$ ipython --no-banner

In [1]: import numpy as np

In [2]: from numpy import linalg as LA

In [3]: np.set_printoptions(precision=3, suppress=True, linewidth=140)

In [4]: rnd = lambda a: np.round(a, 3) + 0

In [5]: M = np.array([[-4, 0, -5, -1, 4, -1, 3, 1, -3, 4, 3],
   ...:     [0, -2, -1, 4, -2, -3, 4, 5, 5, -3, 2],
   ...:     [-4, -4, -1, 3, 4, -2, -2, 4, 4, -2, 1],
   ...:     [-1, -4, 2, 1, -2, 3, 1, -4, -3, 3, -3],
   ...:     [-5, 2, -1, 3, -5, 5, -3, 1, -3, 4, -2],
   ...:     [1, 0, 3, -1, -1, 3, -4, -3, -1, -5, 1],
   ...:     [-5, -5, -1, 4, 5, -1, -2, -2, -2, 5, -3],
   ...:     [4, 0, -1, 2, 1, -4, -5, -1, -5, 3, -1],
   ...:     [4, -1, 5, -2, -1, -5, 1, 3, 0, 2, 4],
   ...:     [-5, -3, -4, -1, 5, -4, 3, 5, 0, -2, -3]])

In [6]: M[:, 4] = -3 * M[:, 8]

In [7]: M
Out[7]: 
array([[ -4,   0,  -5,  -1,   9,  -1,   3,   1,  -3,   4,   3],
       [  0,  -2,  -1,   4, -15,  -3,   4,   5,   5,  -3,   2],
       [ -4,  -4,  -1,   3, -12,  -2,  -2,   4,   4,  -2,   1],
       [ -1,  -4,   2,   1,   9,   3,   1,  -4,  -3,   3,  -3],
       [ -5,   2,  -1,   3,   9,   5,  -3,   1,  -3,   4,  -2],
       [  1,   0,   3,  -1,   3,   3,  -4,  -3,  -1,  -5,   1],
       [ -5,  -5,  -1,   4,   6,  -1,  -2,  -2,  -2,   5,  -3],
       [  4,   0,  -1,   2,  15,  -4,  -5,  -1,  -5,   3,  -1],
       [  4,  -1,   5,  -2,   0,  -5,   1,   3,   0,   2,   4],
       [ -5,  -3,  -4,  -1,   0,  -4,   3,   5,   0,  -2,  -3]])

In [8]: w1 = np.array([[-9, -5, 4],
   ...:     [-6, 6, -3],
   ...:     [-4, -7, -4],
   ...:     [0, 1, -3],
   ...:     [-4, -5, 0],
   ...:     [-1, 4, 3],
   ...:     [3, 9, -6],
   ...:     [-4, -5, 6],
   ...:     [6, 7, -4],
   ...:     [-2, -8, 4],
   ...:     [8, -9, 8]])

In [9]: coef = np.array([2, 2, -2])

In [10]: act = np.maximum(M @ w1 + coef, 0)

In [11]: (act > 0).astype(int)
Out[11]: 
array([[1, 0, 1],
       [1, 1, 0],
       [1, 1, 1],
       [0, 0, 0],
       [0, 0, 1],
       [0, 0, 0],
       [1, 0, 0],
       [0, 0, 1],
       [0, 0, 1],
       [1, 1, 0]])

In [12]: LA.matrix_rank(act)
Out[12]: np.int64(3)

In [13]: act
Out[13]: 
array([[ 26,   0,  42],
       [125, 116,   0],
       [130,  57,   3],
       [  0,   0,   0],
       [  0,   0,  18],
       [  0,   0,   0],
       [ 14,   0,   0],
       [  0,   0,  48],
       [  0,   0,  40],
       [ 54,  65,   0]])

In [14]: cent = np.array([[5, 0, 1], [0, 2, 0], [2, 1, 1]])

In [15]: w1 @ cent
Out[15]: 
array([[-37,  -6,  -5],
       [-36,   9,  -9],
       [-28, -18,  -8],
       [ -6,  -1,  -3],
       [-20, -10,  -4],
       [  1,  11,   2],
       [  3,  12,  -3],
       [ -8,  -4,   2],
       [ 22,  10,   2],
       [ -2, -12,   2],
       [ 56, -10,  16]])

In [16]: (act @ cent).round(6).argmax(axis=1)
Out[16]: array([0, 0, 0, 0, 0, 0, 0, 0, 0, 0])

In [17]: act @ cent
Out[17]: 
array([[214,  42,  68],
       [625, 232, 125],
       [656, 117, 133],
       [  0,   0,   0],
       [ 36,  18,  18],
       [  0,   0,   0],
       [ 70,   0,  14],
       [ 96,  48,  48],
       [ 80,  40,  40],
       [270, 130,  54]])

In [18]: Y = M / LA.norm(M, axis=1, keepdims=True)

In [19]: G = Y @ Y.T

In [20]: np.argwhere(np.triu(np.abs(G) > 0.95, 1))
Out[20]: array([], shape=(0, 2), dtype=int64)

In [21]: rnd(G[3])
Out[21]: array([ 0.507, -0.789, -0.695,  1.   ,  0.673,  0.294,  0.745,  0.646, -0.191, -0.135])

In [22]: Y = np.array([[0.3, -0.1, 0.0],
    ...:     [0.9, -0.2, -1.4],
    ...:     [-0.8, 0.8, 1.2],
    ...:     [-0.9, 1.7, 0.6],
    ...:     [0.2, -0.5, 0.3],
    ...:     [0.2, 1.4, -0.9],
    ...:     [-0.9, 0.5, -0.1],
    ...:     [1.0, -0.3, -1.5],
    ...:     [1.3, 2.2, -0.9],
    ...:     [0.6, -0.7, 0.4]])

In [23]: cent = np.array([[1.3, -1.5, -0.7, -0.6, -0.5, 0.0, 0.3, 0.6, -0.7, 1.8, 0.0],
    ...:     [-0.4, 1.8, -0.8, 1.1, -0.6, 0.4, 0.4, 1.0, 0.5, 0.5, -0.5],
    ...:     [0.9, -1.7, -0.8, -0.9, -0.7, 0.9, -0.7, -0.1, -0.9, -0.4, 1.5]])

In [24]: mat = Y @ cent

In [25]: rnd(mat)
Out[25]: 
array([[ 0.43, -0.63, -0.13, -0.29, -0.09, -0.04,  0.05,  0.08, -0.26,  0.49,  0.05],
       [-0.01,  0.67,  0.65,  0.5 ,  0.65, -1.34,  1.17,  0.48,  0.53,  2.08, -2.  ],
       [-0.28,  0.6 , -1.04,  0.28, -0.92,  1.4 , -0.76,  0.2 , -0.12, -1.52,  1.4 ],
       [-1.31,  3.39, -1.21,  1.87, -0.99,  1.22, -0.01,  1.1 ,  0.94, -1.01,  0.05],
       [ 0.73, -1.71,  0.02, -0.94, -0.01,  0.07, -0.35, -0.41, -0.66, -0.01,  0.7 ],
       [-1.11,  3.75, -0.54,  2.23, -0.31, -0.25,  1.25,  1.61,  1.37,  1.42, -2.05],
       [-1.46,  2.42,  0.31,  1.18,  0.22,  0.11,  0.  , -0.03,  0.97, -1.33, -0.4 ],
       [ 0.07,  0.51,  0.74,  0.42,  0.73, -1.47,  1.23,  0.45,  0.5 ,  2.25, -2.1 ],
       [ 0.  ,  3.54, -1.95,  2.45, -1.34,  0.07,  1.9 ,  3.07,  1.  ,  3.8 , -2.45],
       [ 1.42, -2.84, -0.18, -1.49, -0.16,  0.08, -0.38, -0.38, -1.13,  0.57,  0.95]])

In [26]: Uu, sig = LA.svd(M)
Traceback (most recent call last):
  Cell In[26], line 1
    Uu, sig = LA.svd(M)
ValueError: too many values to unpack (expected 2)


In [27]: Uu, sig, Vh = LA.svd(M, full_matrices=False)

In [28]: np.allclose(Uu * sig @ Vh, M)
Out[28]: True

In [29]: rnd(sig)
Out[29]: array([33.449, 16.192, 12.869, 10.178,  8.054,  7.478,  5.751,  4.71 ,  3.814,  1.097])

In [30]: rnd(Vh @ Vh.T)
Out[30]: 
array([[1., 0., 0., 0., 0., 0., 0., 0., 0., 0.],
       [0., 1., 0., 0., 0., 0., 0., 0., 0., 0.],
       [0., 0., 1., 0., 0., 0., 0., 0., 0., 0.],
       [0., 0., 0., 1., 0., 0., 0., 0., 0., 0.],
       [0., 0., 0., 0., 1., 0., 0., 0., 0., 0.],
       [0., 0., 0., 0., 0., 1., 0., 0., 0., 0.],
       [0., 0., 0., 0., 0., 0., 1., 0., 0., 0.],
       [0., 0., 0., 0., 0., 0., 0., 1., 0., 0.],
       [0., 0., 0., 0., 0., 0., 0., 0., 1., 0.],
       [0., 0., 0., 0., 0., 0., 0., 0., 0., 1.]])

In [31]: rnd(sig / sig[0])
Out[31]: array([1.   , 0.484, 0.385, 0.304, 0.241, 0.224, 0.172, 0.141, 0.114, 0.033])

In [32]: rnd(np.abs(Vh[0]))
Out[32]: array([0.014, 0.031, 0.015, 0.01 , 0.884, 0.096, 0.137, 0.194, 0.295, 0.235, 0.099])

In [33]: rnd(Uu.T @ Uu)
Out[33]: 
array([[1., 0., 0., 0., 0., 0., 0., 0., 0., 0.],
       [0., 1., 0., 0., 0., 0., 0., 0., 0., 0.],
       [0., 0., 1., 0., 0., 0., 0., 0., 0., 0.],
       [0., 0., 0., 1., 0., 0., 0., 0., 0., 0.],
       [0., 0., 0., 0., 1., 0., 0., 0., 0., 0.],
       [0., 0., 0., 0., 0., 1., 0., 0., 0., 0.],
       [0., 0., 0., 0., 0., 0., 1., 0., 0., 0.],
       [0., 0., 0., 0., 0., 0., 0., 1., 0., 0.],
       [0., 0., 0., 0., 0., 0., 0., 0., 1., 0.],
       [0., 0., 0., 0., 0., 0., 0., 0., 0., 1.]])

In [34]: Uu.shape, sig.shape, Vh.shape
Out[34]: ((10, 10), (10,), (10, 11))

In [35]: theta = np.radians(135)

In [36]: R = np.eye(11)

In [37]: R[0, 0] = R[2, 2] = np.cos(theta)

In [38]: R[0, 2], R[2, 0] = -np.sin(theta), np.sin(theta)

In [39]: rnd(R)
Out[39]: 
array([[-0.707,  0.   , -0.707,  0.   ,  0.   ,  0.   ,  0.   ,  0.   ,  0.   ,  0.   ,  0.   ],
       [ 0.   ,  1.   ,  0.   ,  0.   ,  0.   ,  0.   ,  0.   ,  0.   ,  0.   ,  0.   ,  0.   ],
       [ 0.707,  0.   , -0.707,  0.   ,  0.   ,  0.   ,  0.   ,  0.   ,  0.   ,  0.   ,  0.   ],
       [ 0.   ,  0.   ,  0.   ,  1.   ,  0.   ,  0.   ,  0.   ,  0.   ,  0.   ,  0.   ,  0.   ],
       [ 0.   ,  0.   ,  0.   ,  0.   ,  1.   ,  0.   ,  0.   ,  0.   ,  0.   ,  0.   ,  0.   ],
       [ 0.   ,  0.   ,  0.   ,  0.   ,  0.   ,  1.   ,  0.   ,  0.   ,  0.   ,  0.   ,  0.   ],
       [ 0.   ,  0.   ,  0.   ,  0.   ,  0.   ,  0.   ,  1.   ,  0.   ,  0.   ,  0.   ,  0.   ],
       [ 0.   ,  0.   ,  0.   ,  0.   ,  0.   ,  0.   ,  0.   ,  1.   ,  0.   ,  0.   ,  0.   ],
       [ 0.   ,  0.   ,  0.   ,  0.   ,  0.   ,  0.   ,  0.   ,  0.   ,  1.   ,  0.   ,  0.   ],
       [ 0.   ,  0.   ,  0.   ,  0.   ,  0.   ,  0.   ,  0.   ,  0.   ,  0.   ,  1.   ,  0.   ],
       [ 0.   ,  0.   ,  0.   ,  0.   ,  0.   ,  0.   ,  0.   ,  0.   ,  0.   ,  0.   ,  1.   ]])

In [40]: Y = M @ R.T

In [41]: rnd(Y)
Out[41]: 
array([[  6.364,   0.   ,   0.707,  -1.   ,   9.   ,  -1.   ,   3.   ,   1.   ,  -3.   ,   4.   ,   3.   ],
       [  0.707,  -2.   ,   0.707,   4.   , -15.   ,  -3.   ,   4.   ,   5.   ,   5.   ,  -3.   ,   2.   ],
       [  3.536,  -4.   ,  -2.121,   3.   , -12.   ,  -2.   ,  -2.   ,   4.   ,   4.   ,  -2.   ,   1.   ],
       [ -0.707,  -4.   ,  -2.121,   1.   ,   9.   ,   3.   ,   1.   ,  -4.   ,  -3.   ,   3.   ,  -3.   ],
       [  4.243,   2.   ,  -2.828,   3.   ,   9.   ,   5.   ,  -3.   ,   1.   ,  -3.   ,   4.   ,  -2.   ],
       [ -2.828,   0.   ,  -1.414,  -1.   ,   3.   ,   3.   ,  -4.   ,  -3.   ,  -1.   ,  -5.   ,   1.   ],
       [  4.243,  -5.   ,  -2.828,   4.   ,   6.   ,  -1.   ,  -2.   ,  -2.   ,  -2.   ,   5.   ,  -3.   ],
       [ -2.121,   0.   ,   3.536,   2.   ,  15.   ,  -4.   ,  -5.   ,  -1.   ,  -5.   ,   3.   ,  -1.   ],
       [ -6.364,  -1.   ,  -0.707,  -2.   ,   0.   ,  -5.   ,   1.   ,   3.   ,   0.   ,   2.   ,   4.   ],
       [  6.364,  -3.   ,  -0.707,  -1.   ,   0.   ,  -4.   ,   3.   ,   5.   ,   0.   ,  -2.   ,  -3.   ]])

In [42]: np.allclose(M @ M.T, Y @ Y.T)
Out[42]: True
